% python3 -q
>>> import numpy as np
>>> import numpy.linalg as la
>>> np.set_printoptions(precision=2, suppress=True, linewidth=140, legacy="1.25")
>>> rnd = lambda a: np.round(a, 2) + 0
>>> arr = np.load("block14.npy")
>>> arr
array([[-0.44,  0.29, 41.18],
       [-0.55,  0.86, 40.01],
       [-1.26,  1.3 , 39.01],
       [ 1.81,  1.19, 41.43],
       [-0.14,  0.73, 40.13],
       [ 1.38,  1.57, 39.39],
       [-1.69,  0.49, 40.8 ],
       [ 0.26, -1.18, 39.09],
       [ 0.43,  0.24, 39.77],
       [-0.61, -1.09, 39.94],
       [-1.48, -0.34, 39.22],
       [ 2.22,  0.36, 40.1 ],
       [ 0.14, -0.87, 39.24],
       [-0.77,  0.43, 40.71],
       [-0.96,  1.72, 40.79],
       [-1.14,  0.84, 39.24],
       [-1.83,  1.12, 42.45],
       [-1.01, -0.31, 40.34],
       [-0.03,  0.95, 40.04],
       [ 0.98,  0.7 , 38.39]])
>>> x = np.array([0, -1, -1])
>>> y = arr @ x
>>> c, lr = np.zeros(3), 1 / la.norm(arr, 2) ** 2
>>> for i in range(3):
...     c -= lr * arr.T @ (arr @ c - y)
...     if i % 1 == 0: print(i, round(la.norm(arr @ c - y), 2))
... 
0 3.6
1 3.6
2 3.6
>>> rnd(la.cond(arr))
49.38
>>> W2 = arr[[11, 8]].astype(float)
>>> for _ in range(7):
...     idx = la.norm(arr[:, None] - W2, axis=-1).argmin(axis=1)
...     W2 = np.array([arr[idx == j].mean(axis=0) for j in range(2)])
... 
>>> idx
array([1, 1, 1, 0, 1, 0, 1, 1, 1, 1, 1, 0, 1, 1, 1, 1, 1, 1, 1, 0])
>>> rnd(W2[1] - W2[0])
array([-2.29, -0.63,  0.3 ])
